$ python3 -q
>>> import numpy as np
>>> np.set_printoptions(precision=2, suppress=True, linewidth=200)
>>> M = np.array([[5, 5], [5, 10]])
>>> w, V = np.linalg.eigh(M)
>>> np.abs(V[:, -1]).round(6).argmax()
np.int64(1)
>>> print(np.round(V.T @ M @ V, 2) + 0)
[[ 1.91  0.  ]
 [ 0.   13.09]]
>>> (w > 1e-8).sum(), (w < -1e-8).sum()
(np.int64(2), np.int64(0))
>>> print(np.linalg.eigvalsh(M @ M))
[  3.65 171.35]
>>> print(np.unique(w.round(6) + 0, return_counts=True)[1])
[1 1]
>>> Y = M / np.sqrt((M ** 2).mean(axis=1, keepdims=True))
>>> np.linalg.matrix_rank(Y) == np.linalg.matrix_rank(M)
np.True_
>>> M - M.mean(axis=1, keepdims=True)
array([[ 0. ,  0. ],
       [-2.5,  2.5]])
>>> np.linalg.matrix_rank(M - M.mean(axis=1, keepdims=True))
np.int64(1)
>>> Y = np.array([[0, 2], [0, 0]])
>>> np.einsum("ij,ij->i", M, M)
array([ 50, 125])
>>> np.vstack([M, Y.T]).shape
(4, 2)
>>> np.einsum("ik,kj->ij", M, Y)
array([[ 0, 10],
       [ 0, 10]])
>>> O, _ = np.linalg.qr(np.array([[-1.3, 0.8, -0.7, 0.8],
...     [-0.7, -0.9, 0.2, -0.1],
...     [0.5, 0.8, 1.1, 2.8],
...     [-1.1, 0.2, 2.3, -0.7]]))
>>> V, _ = np.linalg.qr(np.array([[-0.6, 1.1, -0.8, 1.3],
...     [0.2, -0.2, -0.6, -0.1],
...     [0.0, 1.8, 1.9, 0.2],
...     [-0.3, -0.2, 0.8, 0.3]]))
>>> s = 20 * 0.9 ** np.arange(4)
>>> m1 = O[:, :4] * s @ V[:4]
>>> m1
array([[ 15.27,  -6.59,  -4.24,   6.74],
       [  7.09,  -0.19,  -0.69, -15.31],
       [  2.55,   2.17,  15.54,   4.23],
       [  8.34,  14.61,  -4.28,   1.51]])
>>> W1 = np.array([[7, 3], [4, 6], [6, 5], [3, 9]])
>>> coef = np.array([1, 2])
>>> hid = np.maximum(m1 @ W1 + coef, 0)
>>> np.linalg.matrix_rank(hid)
np.int64(2)
>>> cent = np.array([[-6, -3, 4], [-4, -6, 1]])
>>> hid @ cent
array([[ -649.07,  -515.65,   353.08],
       [    0.  ,     0.  ,     0.  ],
       [-1354.32, -1230.77,   672.21],
       [-1007.39,  -931.11,   493.5 ]])
>>> W0 = np.load("test11.npy")
>>> W0
array([[-0.24,  0.58, -0.2 ],
       [-0.72,  0.99,  0.96],
       [-0.15,  0.37, -0.21],
       [ 0.38, -0.79,  0.25],
       [ 0.  ,  0.18,  0.87],
       [-0.74,  1.  ,  1.  ],
       [ 0.1 , -0.02,  0.96],
       [-0.34,  0.57, -0.98],
       [ 0.1 ,  0.  ,  0.97],
       [ 0.66, -0.98, -0.08],
       [-0.38,  0.78, -0.51],
       [-0.38,  0.89,  0.98],
       [-0.5 ,  0.97,  1.  ],
       [-0.66,  0.99,  1.  ],
       [-0.05,  0.3 ,  0.86],
       [-0.29,  0.73,  0.56],
       [ 0.2 , -0.48,  0.27]])
>>> vec = np.array([4, 1, -4, -7])
>>> y = m1 @ vec
>>> coef, lr = np.zeros(4), 1 / np.linalg.norm(m1, 2) ** 2
>>> for i in range(5):
...     coef -= lr * m1.T @ (m1 @ coef - y)
...     if i % 1 == 0: print(i, round(np.linalg.norm(m1 @ coef - y), 2))
... 
0 25.59
1 7.13
2 2.79
3 1.26
4 0.58
>>> coef
array([ 3.98,  1.01, -4.03, -6.98])
>>> round(np.linalg.cond(m1), 2)
np.float64(1.37)
>>> proj = W0 @ np.linalg.solve(W0.T @ W0, W0.T)
>>> print(np.round(np.linalg.eigvalsh(proj), 2) + 0)
[0. 0. 0. 0. 0. 0. 0. 0. 0. 0. 0. 0. 0. 0. 1. 1. 1.]
>>> gram = np.cov(W0, rowvar=False)
>>> np.median(W0, axis=0)
array([-0.24,  0.57,  0.86])
>>> print(round(np.corrcoef(W0[:, 2], W0[:, 1])[0, 1], 2))
0.22
>>> np.corrcoef(W0.T)
array([[ 1.  , -0.97, -0.23],
       [-0.97,  1.  ,  0.22],
       [-0.23,  0.22,  1.  ]])
>>> np.argwhere(np.triu(np.abs(np.corrcoef(W0.T)) > 0.8, 1))
array([[0, 1]])
>>> np.polyfit(W0[:, 2], W0[:, 1], 1)
array([0.22, 0.26])
>>> np.linalg.eigvalsh(gram)[::-1]
array([0.6 , 0.35, 0.01])
>>> Ac = W0 - W0.mean(axis=0)
>>> V = np.linalg.svd(Ac)[2][:2]
>>> Y = Ac - Ac @ V.T @ V
>>> np.round(np.cov(Ac @ V.T, rowvar=False), 2) + 0
array([[0.6 , 0.  ],
       [0.  , 0.35]])
>>> vec = np.array([-3, -1, -1])
>>> print(W0 * vec)
[[ 0.72 -0.58  0.2 ]
 [ 2.16 -0.99 -0.96]
 [ 0.45 -0.37  0.21]
 [-1.14  0.79 -0.25]
 [-0.   -0.18 -0.87]
 [ 2.22 -1.   -1.  ]
 [-0.3   0.02 -0.96]
 [ 1.02 -0.57  0.98]
 [-0.3  -0.   -0.97]
 [-1.98  0.98  0.08]
 [ 1.14 -0.78  0.51]
 [ 1.14 -0.89 -0.98]
 [ 1.5  -0.97 -1.  ]
 [ 1.98 -0.99 -1.  ]
 [ 0.15 -0.3  -0.86]
 [ 0.87 -0.73 -0.56]
 [-0.6   0.48 -0.27]]
>>> print(np.sign((W0 @ vec).round(6)))
[ 1.  1.  1. -1. -1.  1. -1.  1. -1. -1.  1. -1. -1. -1. -1. -1. -1.]
>>> W0 @ np.eye(3)[1]
array([ 0.58,  0.99,  0.37, -0.79,  0.18,  1.  , -0.02,  0.57,  0.  , -0.98,  0.78,  0.89,  0.97,  0.99,  0.3 ,  0.73, -0.48])
>>> (W0 * vec).sum(axis=1)
array([ 0.34,  0.21,  0.29, -0.6 , -1.05,  0.22, -1.24,  1.43, -1.27, -0.92,  0.87, -0.73, -0.47, -0.01, -1.01, -0.42, -0.39])
>>> E = np.load("arr.npy")
>>> E
array([[ 0,  0,  3,  3],
       [ 3, -3,  1, -1],
       [ 1,  1,  0, -3],
       [-2,  2, -2,  3]])
>>> r0 = np.array([-9, -3, 6])
>>> np.array([np.convolve(row, r0, "same") for row in E])
array([[  0, -27, -36,   9],
       [ 18,  18, -12,   9],
       [-12,   3,  33,   9],
       [-12,   0,  -9, -21]])
>>> np.convolve(E[2], r0)
array([ -9, -12,   3,  33,   9, -18])
>>> np.cross(E[2, :3], E[0, :3])
array([ 3, -3,  0])
>>> np.polyval(r0, E[2])
array([ -6,  -6,   6, -66])
>>> print(np.allclose(E @ E.T, E.T @ E))
False
>>> round(np.linalg.det(E), 2)
np.float64(66.0)
>>> np.allclose(E, E.T)
False
>>> rng = np.random.default_rng(327)
>>> z = rng.permutation(4)
>>> z
array([1, 3, 0, 2])
>>> Y = E[z][:, z]
>>> round(float(np.linalg.det(Y)), 2), round(float(np.linalg.det(E[z])), 2)
(66.0, -66.0)
>>> np.trace(Y)
np.int64(0)
>>> print(np.allclose(Y, E))
False
>>> O = E.astype(float).copy()
>>> for j in range(4):
...     O[:, j] -= O[:, :j] @ (O[:, :j].T @ O[:, j])
...     O[:, j] /= np.linalg.norm(O[:, j])
... 
>>> np.round(O.T @ E, 2) + 0
array([[ 3.74, -3.21,  1.87, -3.21],
       [ 0.  ,  1.93, -0.52, -2.22],
       [ 0.  ,  0.  ,  3.2 ,  2.14],
       [ 0.  ,  0.  ,  0.  ,  2.86]])
>>> Y = np.array([[-3, -1], [3, 2]])
>>> cent = np.kron(Y, E)
>>> cent
array([[ 0,  0, -9, -9,  0,  0, -3, -3],
       [-9,  9, -3,  3, -3,  3, -1,  1],
       [-3, -3,  0,  9, -1, -1,  0,  3],
       [ 6, -6,  6, -9,  2, -2,  2, -3],
       [ 0,  0,  9,  9,  0,  0,  6,  6],
       [ 9, -9,  3, -3,  6, -6,  2, -2],
       [ 3,  3,  0, -9,  2,  2,  0, -6],
       [-6,  6, -6,  9, -4,  4, -4,  6]])
>>> O, _ = np.linalg.qr(np.array([[1.6, 1.7, 0.9, -1.0],
...     [1.3, 1.8, -0.8, -0.8],
...     [-1.4, 2.6, -0.2, 0.8],
...     [-0.4, 0.1, -0.8, 0.1]]))
>>> w = np.array([-6, 0, -1, -6])
>>> feats = O @ np.diag(w) @ O.T
>>> feats
array([[-3.76, -0.75,  2.22, -1.25],
       [-0.75, -2.73,  1.65,  1.86],
       [ 2.22,  1.65, -1.9 , -0.09],
       [-1.25,  1.86, -0.09, -4.62]])
>>> rk = np.linalg.matrix_rank(feats)
>>> rk
np.int64(3)
>>> ns = np.linalg.svd(feats)[2][rk:].T
>>> np.round(ns @ ns.T, 2) + 0
array([[0.15, 0.16, 0.31, 0.02],
       [0.16, 0.18, 0.35, 0.02],
       [0.31, 0.35, 0.67, 0.04],
       [0.02, 0.02, 0.04, 0.  ]])
>>> print([int(np.linalg.matrix_rank(feats[:i])) for i in range(1, len(feats) + 1)])
[1, 2, 3, 3]
>>> ns[:, 0] / ns[np.abs(ns[:, 0]).round(6).argmax(), 0]
array([0.47, 0.52, 1.  , 0.06])
>>> w, V = np.linalg.eigh(feats)
>>> print(np.abs(V[:, -1]))
[0.38 0.43 0.82 0.05]
>>> np.linalg.eigvalsh(feats + -2 * np.eye(4))
array([-8., -8., -3., -2.])
>>> print(w.round(2) + 0)
[-6. -6. -1.  0.]
>>> np.round(V.T @ feats @ V, 2) + 0
array([[-6.,  0.,  0.,  0.],
       [ 0., -6.,  0.,  0.],
       [ 0.,  0., -1.,  0.],
       [ 0.,  0.,  0.,  0.]])
>>> np.round(V.T @ V, 2) + 0
array([[1., 0., 0., 0.],
       [0., 1., 0., 0.],
       [0., 0., 1., 0.],
       [0., 0., 0., 1.]])
>>> round(float(np.linalg.det(feats.T)), 2)
-0.0
>>> np.einsum("ij,ji->", feats, feats)
np.float64(73.0)
>>> print(np.linalg.eigvals(feats))
[ 0. -1. -6. -6.]
>>> np.round(np.linalg.det(feats[::-1]), 2)
np.float64(-0.0)
>>> np.round(np.linalg.eigvals(feats).sum().real, 2)
np.float64(-13.0)
>>> Uu, s, Vh = np.linalg.svd(feats)
>>> V = Vh[:(s > 1e-8).sum()]
>>> vec = feats[0] + 3 * feats[1] + rng.integers(2) * np.eye(4)[2]
>>> vec
array([-6.  , -8.93,  7.19,  4.33])
>>> np.allclose(V.T @ V @ vec, vec)
True
>>> np.diag(V.T @ V)
array([0.85, 0.82, 0.33, 1.  ])
>>> Uu, s, Vh = np.linalg.svd(feats)
>>> print(np.argmax(s[:-1] / (s[1:] + 1e-6)) + 1)
3
>>> Y = Uu[:, :3] @ np.diag(s[:3]) @ Vh[:3]
>>> round(np.linalg.norm(feats - Y) / np.linalg.norm(feats), 2)
np.float64(0.0)
>>> np.linalg.matrix_rank(feats, rtol=0.05)
np.int64(3)
>>> print(round(float(np.abs(feats - Y).max()), 2))
0.0
>>> mat = np.array([[0, 1, 0, 0], [1, -1, 0, 1], [2, 2, 2, -2]])
>>> mat[:, 0] = 2 * mat[:, 2]
>>> print(mat)
[[ 0  1  0  0]
 [ 0 -1  0  1]
 [ 4  2  2 -2]]
>>> # row 2 is much longer than the rest
>>> Y = mat / np.sqrt((mat ** 2).mean(axis=1, keepdims=True))
>>> np.linalg.norm(Y, axis=1)
array([2., 2., 2.])
>>> mat - mat.mean(axis=1, keepdims=True)
array([[-0.25,  0.75, -0.25, -0.25],
       [ 0.  , -1.  ,  0.  ,  1.  ],
       [ 2.5 ,  0.5 ,  0.5 , -3.5 ]])
>>> Y[2]
array([ 1.51,  0.76,  0.76, -0.76])
>>> K = np.loadtxt("x.csv", delimiter=",")
>>> K
array([[ 0.,  1., -1.],
       [ 0.,  4., -4.],
       [ 0.,  0.,  0.]])
>>> np.unique(K.round(6), axis=0).shape
(3, 3)
>>> np.linalg.lstsq(K[:-1].T, K[-1])[2]
np.int32(1)
>>> K @ np.linalg.pinv(K) @ K
array([[ 0.,  1., -1.],
       [ 0.,  4., -4.],
       [ 0.,  0.,  0.]])
>>> Uu, s, Vh = np.linalg.svd(K)
>>> V = Vh[:(s > 1e-8).sum()]
>>> vec = K[1] + -2 * K[0] + rng.integers(2) * np.eye(3)[1]
>>> vec
array([ 0.,  2., -2.])
>>> np.allclose(V.T @ V @ vec, vec)
True
>>> np.sort(np.linalg.eigvals(K))
array([0., 0., 4.])
>>> np.linalg.matrix_rank(K - K[0, 0] * np.eye(3))
np.int64(1)
>>> Y = K + rng.integers(-2, 3, (3, 1)) @ rng.integers(-2, 3, (1, 3))
>>> Y
array([[ 0.,  1., -1.],
       [ 0.,  4., -4.],
       [ 4., -2.,  0.]])
>>> np.linalg.svd(Y - K, compute_uv=False)
array([4.47, 0.  , 0.  ])
>>> Y - K
array([[ 0.,  0.,  0.],
       [ 0.,  0.,  0.],
       [ 4., -2.,  0.]])
>>> data = np.loadtxt("layer12.csv", delimiter=",")
>>> print(data)
[[0. 0. 1. 3.]
 [0. 0. 2. 3.]
 [1. 3. 2. 6.]
 [2. 3. 4. 6.]]
>>> proj = np.triu(np.array([[2, -2, -2, 3], [-2, -1, -3, -3], [0, -2, 3, 1], [1, -2, -3, 0]]), 1) + np.eye(4)
>>> Y = proj @ data @ np.linalg.inv(proj)
>>> np.poly(Y)
array([  1.,  -8., -34., -24.,   9.])
>>> np.trace(Y), np.trace(data)
(np.float64(8.0), np.float64(8.0))
>>> round(float(np.linalg.det(Y)), 2)
9.0
>>> Y
array([[   4.,   11.,   46.,  -22.],
       [  -9.,  -36., -142.,   28.],
       [   3.,   12.,   48.,   -9.],
       [   2.,    7.,   29.,   -8.]])
>>> print(proj @ data - data @ proj)
[[  4.   3.   4.  -1.]
 [ -9. -18. -18. -38.]
 [  2.   5.  15.  10.]
 [  0.   4.  13.  -1.]]
>>> np.linalg.matrix_rank(Y)
np.int64(4)
>>> vec = np.array([0, 0, 1, 1])
>>> h = np.maximum(Y @ vec, 0)
>>> Y.T @ h
array([  255.,   879.,  3585., -1047.])
>>> gram = data.T @ data
>>> np.linalg.svd(data, compute_uv=False) ** 2
array([131.73,   3.88,   2.32,   0.07])
>>> gram
array([[ 5.,  9., 10., 18.],
       [ 9., 18., 18., 36.],
       [10., 18., 25., 45.],
       [18., 36., 45., 90.]])
